$ python3 -q
>>> import numpy as np
>>> from numpy import linalg as LA
>>> np.set_printoptions(suppress=True, linewidth=140)
>>> def rd(a):
...     return np.round(a, 2) + 0
... 
>>> F = np.load("block3.npy")
>>> rd(F)
array([[0.3 , 0.1 , 0.2 , 0.2 , 0.2 ],
       [0.22, 0.33, 0.11, 0.22, 0.11],
       [0.  , 0.4 , 0.4 , 0.2 , 0.  ],
       [0.33, 0.33, 0.  , 0.33, 0.  ],
       [0.11, 0.22, 0.22, 0.11, 0.33]])
>>> x = np.array([-5, -9, -1, -2, -9])
>>> y = F @ x
>>> rd(y)
array([-4.8 , -5.67, -4.4 , -5.33, -6.  ])
>>> rd(LA.solve(F, F[:, 1]))
array([0., 1., 0., 0., 0.])
>>> rd(LA.solve(F.T, F[3]))
array([0., 0., 0., 1., 0.])
>>> rd(LA.solve(F, y + F[:, 2]))
array([-5., -9.,  0., -2., -9.])
>>> rd(LA.solve(F, 3 * y))
array([-15., -27.,  -3.,  -6., -27.])
>>> out = F / np.sqrt((F ** 2).mean(axis=1, keepdims=True))
>>> rd(out[2])
array([0.  , 1.49, 1.49, 0.75, 0.  ])
>>> rd(F - F.mean(axis=1, keepdims=True))
array([[ 0.1 , -0.1 ,  0.  ,  0.  ,  0.  ],
       [ 0.02,  0.13, -0.09,  0.02, -0.09],
       [-0.2 ,  0.2 ,  0.2 ,  0.  , -0.2 ],
       [ 0.13,  0.13, -0.2 ,  0.13, -0.2 ],
       [-0.09,  0.02,  0.02, -0.09,  0.13]])
>>> LA.matrix_rank(F - F.mean(axis=1, keepdims=True))
np.int64(4)
>>> feats = np.load("dump.npy")
>>> feats
array([[ 9., -3.,  0.,  0.,  0.,  0.],
       [-3.,  4., -3.,  0.,  0.,  0.],
       [ 0., -3.,  6., -3.,  0.,  0.],
       [ 0.,  0., -3.,  8., -3.,  0.],
       [ 0.,  0.,  0., -3.,  9., -3.],
       [ 0.,  0.,  0.,  0., -3.,  6.]])
>>> L = LA.cholesky(feats)
>>> rd(L)
array([[ 3.  ,  0.  ,  0.  ,  0.  ,  0.  ,  0.  ],
       [-1.  ,  1.73,  0.  ,  0.  ,  0.  ,  0.  ],
       [ 0.  , -1.73,  1.73,  0.  ,  0.  ,  0.  ],
       [ 0.  ,  0.  , -1.73,  2.24,  0.  ,  0.  ],
       [ 0.  ,  0.  ,  0.  , -1.34,  2.68,  0.  ],
       [ 0.  ,  0.  ,  0.  ,  0.  , -1.12,  2.18]])
>>> rd(np.diag(L) ** 2)
array([9.  , 3.  , 3.  , 5.  , 7.2 , 4.75])
>>> LA.eigvalsh(feats).min() > 0
np.True_
>>> rd(L @ L.T)
array([[ 9., -3.,  0.,  0.,  0.,  0.],
       [-3.,  4., -3.,  0.,  0.,  0.],
       [ 0., -3.,  6., -3.,  0.,  0.],
       [ 0.,  0., -3.,  8., -3.,  0.],
       [ 0.,  0.,  0., -3.,  9., -3.],
       [ 0.,  0.,  0.,  0., -3.,  6.]])
